% ipython --no-banner

In [1]: import numpy as np

In [2]: from numpy import linalg as LA

In [3]: np.set_printoptions(precision=2, suppress=True, linewidth=160, floatmode="fixed")

In [4]: rng = np.random.default_rng(940865)

In [5]: idx = rng.integers(0, 2, 10)

In [6]: mat = np.triu((idx[:, None] == idx) & (rng.random((10, 10)) < 0.8), 1).astype(int)

In [7]: mat += mat.T

In [8]: print(mat)
[[0 0 1 0 0 0 0 1 0 0]
 [0 0 1 0 0 0 0 1 0 0]
 [1 1 0 0 0 0 0 1 0 0]
 [0 0 0 0 0 1 1 0 1 0]
 [0 0 0 0 0 0 0 0 1 1]
 [0 0 0 1 0 0 1 0 1 1]
 [0 0 0 1 0 1 0 0 1 0]
 [1 1 1 0 0 0 0 0 0 0]
 [0 0 0 1 1 1 1 0 0 0]
 [0 0 0 0 1 1 0 0 0 0]]

In [9]: print(np.round(LA.det(mat), 2))
0.0

In [10]: print(np.round(np.sort(LA.eigvals(mat).real), 2) + 0)
[-2.00 -1.56 -1.24 -1.00 -1.00  0.00  0.00  1.00  2.56  3.24]

In [11]: print((LA.matrix_power((mat != 0) + (mat.T != 0) + np.eye(10), 10) > 0).astype(int))
[[1 1 1 0 0 0 0 1 0 0]
 [1 1 1 0 0 0 0 1 0 0]
 [1 1 1 0 0 0 0 1 0 0]
 [0 0 0 1 1 1 1 0 1 1]
 [0 0 0 1 1 1 1 0 1 1]
 [0 0 0 1 1 1 1 0 1 1]
 [0 0 0 1 1 1 1 0 1 1]
 [1 1 1 0 0 0 0 1 0 0]
 [0 0 0 1 1 1 1 0 1 1]
 [0 0 0 1 1 1 1 0 1 1]]

In [12]: Q, _ = LA.qr(np.array([[-1.8, 0.3, -0.1, 1.3, -1.5, 0.8, 1.2],
    ...:     [-0.2, -0.4, -1.4, -0.2, 1.9, -0.4, -0.5],
    ...:     [-0.2, -0.2, 0.4, -1.0, -0.5, -0.1, -1.3],
    ...:     [-0.1, 0.1, -0.3, -0.4, -0.1, 1.0, 1.9],
    ...:     [-0.8, -0.9, -1.1, -1.4, 1.8, -1.9, 0.0],
    ...:     [0.4, 0.8, -0.3, 0.6, 0.8, -1.1, -0.3],
    ...:     [-0.1, 0.4, 0.3, 0.9, -1.5, -0.8, -0.1]]))

In [13]: w = np.array([0, 1, 2, 2, 0, 2, 2])

In [14]: X = Q @ np.diag(w) @ Q.T

In [15]: print(X)
[[ 0.24 -0.01 -0.10  0.03 -0.49  0.03 -0.05]
 [-0.01  1.81 -0.09 -0.26 -0.18  0.35 -0.21]
 [-0.10 -0.09  1.95 -0.11 -0.13  0.17 -0.08]
 [ 0.03 -0.26 -0.11  1.24  0.17  0.42 -0.81]
 [-0.49 -0.18 -0.13  0.17  1.32  0.38  0.31]
 [ 0.03  0.35  0.17  0.42  0.38  1.36  0.31]
 [-0.05 -0.21 -0.08 -0.81  0.31  0.31  1.09]]

In [16]: Uu, sig, VT = LA.svd(X)

In [17]: print(sig.round(2) + 0)
[2.00 2.00 2.00 2.00 1.00 0.00 0.00]

In [18]: print(np.argmax(sig[:-1] / (sig[1:] + 1e-6)) + 1)
5

In [19]: Y = Uu[:, :5] @ np.diag(sig[:5]) @ VT[:5]

In [20]: print(Y)
[[ 0.24 -0.01 -0.10  0.03 -0.49  0.03 -0.05]
 [-0.01  1.81 -0.09 -0.26 -0.18  0.35 -0.21]
 [-0.10 -0.09  1.95 -0.11 -0.13  0.17 -0.08]
 [ 0.03 -0.26 -0.11  1.24  0.17  0.42 -0.81]
 [-0.49 -0.18 -0.13  0.17  1.32  0.38  0.31]
 [ 0.03  0.35  0.17  0.42  0.38  1.36  0.31]
 [-0.05 -0.21 -0.08 -0.81  0.31  0.31  1.09]]

In [21]: print(round(float(LA.norm(X - Y, 2)), 2), round(float(sig[5]), 2))
0.0 0.0
